$ ipython --no-banner

In [1]: import numpy as np

In [2]: import numpy.linalg as la

In [3]: np.set_printoptions(precision=2, suppress=True, linewidth=200, sign=" ")

In [4]: def rnd(a):
   ...:     return np.round(a, 2) + 0
   ...: 

In [5]: E = np.load("sample3.npy")

In [6]: print(E)
[[  5   5   2   2   1]
 [  5  10   4   7   7]
 [  2   4   5   6   4]
 [  2   7   6   9   8]
 [  1   7   4   8   9]]

In [7]: # equal to its transpose

In [8]: print(la.cond(E) > 100)
True

In [9]: print([round(float(x), 2) for x in la.svd(E, compute_uv=False)[:3]])
[28.09, 6.38, 3.2]

In [10]: print(rnd(la.norm(E, 2) / la.norm(E)))
0.97

In [11]: U, sigma, Vh = la.svd(E)

In [12]: evecs = Vh[:(sigma > 1e-8).sum()]

In [13]: rng = np.random.default_rng(22510)

In [14]: x = E[0] + -1 * E[3] + rng.integers(2) * np.eye(5)[2]

In [15]: print(x)
[ 3. -2. -4. -7. -7.]

In [16]: print(rnd(la.norm(x - evecs.T @ evecs @ x)))
0.0

In [17]: print(rnd(np.diag(evecs.T @ evecs)))
[ 0.98  0.98  0.66  0.47  0.91]

In [18]: U, sigma, Vh = la.svd(E)

In [19]: print(np.argmax(sigma[:-1] / (sigma[1:] + 1e-6)) + 1)
4

In [20]: M2 = U[:, :4] @ np.diag(sigma[:4]) @ Vh[:4]

In [21]: print(rnd(np.abs(E - M2).max()))
0.0

In [22]: print(rnd(la.norm(E - M2, 2)), rnd(sigma[4]))
0.0 0.0

In [23]: print(rnd(M2))
[[  5.   5.   2.   2.   1.]
 [  5.  10.   4.   7.   7.]
 [  2.   4.   5.   6.   4.]
 [  2.   7.   6.   9.   8.]
 [  1.   7.   4.   8.   9.]]
